% python3 -q
>>> import numpy as np
>>> np.set_printoptions(precision=2, suppress=True, linewidth=100)
>>> data = np.load("x.npy")
>>> print(data)
[[-0.9  0.8 -0.7  0.3 -1.5]
 [-0.3 -0.8  0.   0.8 -1.5]
 [-0.7  0.6  0.5 -0.2  0.8]
 [-0.4 -1.6 -0.6 -0.5 -0.4]
 [-0.5  1.5 -0.5  0.8 -1.1]
 [ 0.3 -0.6 -1.2 -5.4  0. ]
 [ 0.5  0.9  1.4  0.2 -0.5]
 [-1.2  0.4  0.6 -0.8  0.2]
 [ 0.1  1.   0.1  0.8 -0.1]
 [ 0.  -0.9  0.6 -1.1 -0.1]
 [-1.2 -0.4 -0.6 -1.1 -0.6]
 [ 0.3  1.1  0.5  0.  -0.5]
 [ 0.4  0.3  0.6 -3.5  0.8]
 [-0.4 -1.8 -0.4  1.9 -0.4]
 [-1.7 -1.  -0.1  0.7 -0.4]
 [-0.8  0.5  0.7  0.7 -1.7]
 [ 0.  -1.6  0.5  1.   0.2]
 [ 1.   0.3 -1.6  0.7 -0.1]
 [-0.9 -0.4 -1.3  0.6  1.6]
 [-0.9  0.   1.4 -0.3  0.2]
 [ 1.  -0.6  0.8  0.5  1.8]
 [-0.7 -0.4 -1.1 -1.   0.2]]
>>> U, sigma = np.linalg.svd(data)
Traceback (most recent call last):
  File "<python-input-4>", line 1, in <module>
    U, sigma = np.linalg.svd(data)
    ^^^^^^^^
ValueError: too many values to unpack (expected 2)
>>> U, sigma, VT = np.linalg.svd(data, full_matrices=False)
>>> np.abs(VT[0])
array([0.06, 0.03, 0.08, 0.98, 0.14])
>>> np.round(VT @ VT.T, 2) + 0
array([[1., 0., 0., 0., 0.],
       [0., 1., 0., 0., 0.],
       [0., 0., 1., 0., 0.],
       [0., 0., 0., 1., 0.],
       [0., 0., 0., 0., 1.]])
>>> np.cumsum(sigma ** 2) / np.sum(sigma ** 2)
array([0.47, 0.65, 0.81, 0.93, 1.  ])
>>> sigma
array([7.47, 4.63, 4.46, 3.63, 2.99])
>>> round(float(np.sqrt((sigma ** 2).sum())), 2), round(np.linalg.norm(data), 2)
(10.92, np.float64(10.92))
>>> print(U.shape, sigma.shape, VT.shape)
(22, 5) (5,) (5, 5)
>>> print(np.abs(U[:, 0]).round(6).argmax())
5
>>> sigma / sigma[0]
array([1.  , 0.62, 0.6 , 0.49, 0.4 ])
>>> print((sigma > 1e-8).sum())
5
